% ipython --no-banner

In [1]: import numpy as np

In [2]: np.set_printoptions(suppress=True, linewidth=160)

In [3]: rd = lambda a: np.round(a, 2) + 0

In [4]: arr = np.loadtxt("case6.csv", delimiter=",")

In [5]: print(arr)
[[ -1.8  -1.   -1.1  -1.4   0.4   1.   -1.5]
 [ -0.6  -2.1   0.1  -0.6  -0.7   0.5   0. ]
 [  0.2   0.    1.4  -1.8  -0.4  -2.1   0.2]
 [  0.9   0.5  -0.3   0.8  -0.4  -1.1  -1.4]
 [  0.9   1.4  -0.5  -0.7   0.9  -1.2   0.2]
 [  1.1  -0.4  -0.9   0.4  -0.5  -0.6  -2.9]
 [  0.6   0.4   0.6  -1.2   0.6   2.4   0.6]
 [ -0.8  -0.3   0.4  -0.3  -0.3   1.3   0.7]
 [ -1.6  -0.1   0.9  -0.8   1.2  -0.5   0.4]
 [ -1.    0.1  -1.   -0.9   0.8   1.2   1.5]
 [  0.3  -1.2   0.2  -0.1  -0.4  -1.3   0.1]
 [ -0.7   0.4  -0.6   0.6  -1.2   0.8   0.9]
 [  1.4  -0.5   0.2   1.   -1.1  -0.6   0.7]
 [  1.2   0.7   1.3  -1.   -0.2  -0.8  -0.8]
 [  0.    0.7   1.   -0.4   0.2  -2.   -1.6]
 [ -0.1   0.3   1.2  -0.9   1.2   0.6  -0.5]
 [  1.2  -0.2  -0.3   0.   -0.8  -2.4  -1.6]
 [ -1.5  -0.7  -0.9  -0.6  -0.5  -1.9   0.7]
 [  1.5   0.5  -0.2   0.2   0.    1.1   1.1]
 [  1.3   0.4   0.1   0.2  -0.7  -2.   -1.4]
 [  1.6   0.9  -0.8   2.1  -1.4  -0.8  -1.7]
 [  1.   -0.6   1.   -0.4   0.1  -0.9   0.2]
 [  2.1   0.1   0.4   1.8  -0.6   0.5  -0.2]
 [  0.9   1.8  -1.3   0.    0.    1.5  -0.2]
 [  0.4   0.6   0.   -0.9   0.3  -0.5   1.1]
 [  1.3  -1.   -0.2  -1.7   0.3  -0.4  -1.6]
 [  0.7   1.3  -1.1   1.8   1.   -0.7   0.4]
 [  1.    0.1   0.    1.7  -0.5  -0.2   0.9]
 [  0.7  -0.3  -0.6  -1.1   1.9  -0.4   0.9]
 [  0.4   0.6  -1.2   0.2  -0.7   1.5  -0.6]
 [  0.2  -1.8  -1.1   0.4   2.6  -1.1  -0.1]
 [  0.6   2.2   1.    1.2   1.1  -1.7  -0.4]
 [  0.6   1.2   0.2  -2.3   1.    1.    0.6]
 [  1.3  -0.2  -0.1  -0.3  -0.4  -1.1  -2.1]
 [ 38.   -4.   30.    6.   30.  -16.   14. ]
 [  1.3   0.3   0.    1.6  -0.7   1.3  -0.3]
 [ -1.3   1.1   0.2  -0.2  -1.1   1.    0.4]]

In [6]: # row 34 is much longer than the rest

In [7]: d = np.linalg.norm(arr[:, None] - arr[None], axis=-1)

In [8]: print(rd(d[:5, :5]))
[[0.   2.91 4.95 4.48 4.68]
 [2.91 0.   3.88 3.97 4.51]
 [4.95 3.88 0.   3.73 3.13]
 [4.48 3.97 3.73 0.   2.71]
 [4.68 4.51 3.13 2.71 0.  ]]

In [9]: print(np.flatnonzero(d[23] < d.mean() / 2))
[ 4  6 11 18 23 24 26 29 32 35 36]

In [10]: X = np.load("arr.npy")

In [11]: print(rd(X))
[[-23.65 -15.76  -0.31 -29.99  10.6   -1.95 -23.87  -2.22   7.92 -26.  ]
 [ -8.33  -3.44  -2.06 -13.31   4.29   3.61  -7.77  -0.31   3.03 -13.66]
 [ -8.13  -3.29  -2.06 -13.07   4.21   3.65  -7.56  -0.29   2.97 -13.46]
 [ -5.01  -1.    -2.    -9.01   3.     4.    -4.01   0.     2.   -10.01]
 [ -1.24   0.99  -1.07  -2.87   1.44   2.64   0.27   0.13   0.79  -3.91]
 [ -0.92   0.98  -0.85  -2.17   1.24   2.2    0.53   0.11   0.67  -3.08]
 [ -0.41   0.64  -0.36  -0.88   0.74   1.08   0.62   0.04   0.38  -1.37]
 [ -0.31   0.49  -0.25  -0.61   0.58   0.78   0.52   0.02   0.29  -0.97]
 [ -0.24   0.39  -0.18  -0.46   0.47   0.6    0.44   0.02   0.24  -0.75]
 [  0.01  -0.02   0.01   0.02  -0.03  -0.03  -0.03   0.    -0.01   0.03]
 [  0.39  -0.46   0.08   0.41  -0.74  -0.52  -0.75   0.03  -0.37   0.69]
 [  1.82  -0.99  -0.36   1.03  -2.96  -0.61  -2.59   0.31  -1.53   1.55]
 [ 14.83   3.78  -7.05   4.75 -16.6    8.61  -6.91   3.38  -9.23   1.96]
 [ 21.57   7.41 -10.55   6.93 -22.67  14.15  -7.17   4.97 -12.8    1.89]
 [ 28.73  11.54 -14.23   9.38 -28.86  20.16  -6.92   6.64 -16.47   1.86]
 [ 30.8   12.78 -15.3   10.12 -30.63  21.92  -6.77   7.12 -17.53   1.85]]

In [12]: # null space of dimension 7

In [13]: print(np.allclose(X[:-1].T @ np.linalg.lstsq(X[:-1].T, X[-1])[0], X[-1]))
True

In [14]: print(np.unique(X.round(6), axis=0).shape)
(16, 10)

In [15]: print(np.linalg.lstsq(X[:-1].T, X[-1])[2])
3

In [16]: K = np.load("sample19.npy")

In [17]: print(K)
[[  5   5  -2  -3  -1]
 [  0  -3   2   3  -5]
 [  4  -2   2  -5   2]
 [  3  -2   4  -3   4]
 [ -3   0  -1   5  -3]
 [ -1  -3   1   2   3]
 [ -2   3   0   5   4]
 [ -3   5   3   3  -4]
 [  5 -10   8  12 -26]]

In [18]: # row 8 is much longer than the rest

In [19]: P = K @ np.linalg.solve(K.T @ K, K.T)

In [20]: print(rd(P @ K[:, 0]))
[ 5.  0.  4.  3. -3. -1. -2. -3.  5.]

In [21]: print(np.allclose(P @ P, P))
True

In [22]: out = np.array([[-2, 1, -2, -1, 2, -2, 2],
    ...:     [1, 1, 1, 1, -1, 0, 0],
    ...:     [-2, -1, 0, -1, 0, 0, -2],
    ...:     [0, 1, -2, -1, 2, -2, 1],
    ...:     [-1, -1, 1, 1, 2, 0, 0],
    ...:     [2, 0, -1, 1, -1, 1, -1],
    ...:     [1, 0, -2, -2, 1, 0, 0]])

In [23]: M = np.triu(out)

In [24]: print(M)
[[-2  1 -2 -1  2 -2  2]
 [ 0  1  1  1 -1  0  0]
 [ 0  0  0 -1  0  0 -2]
 [ 0  0  0 -1  2 -2  1]
 [ 0  0  0  0  2  0  0]
 [ 0  0  0  0  0  1 -1]
 [ 0  0  0  0  0  0  0]]

In [25]: # rows and columns are dependent

In [26]: print(np.linalg.matrix_rank(M, rtol=0.1))
5

In [27]: print(rd(np.linalg.norm(M, 2) / np.linalg.norm(M)))
0.82

In [28]: print(np.linalg.cond(M) > 100)
True

In [29]: print([round(float(x), 2) for x in np.linalg.svd(M, compute_uv=False)[:3]])
[5.65, 2.65, 1.98]
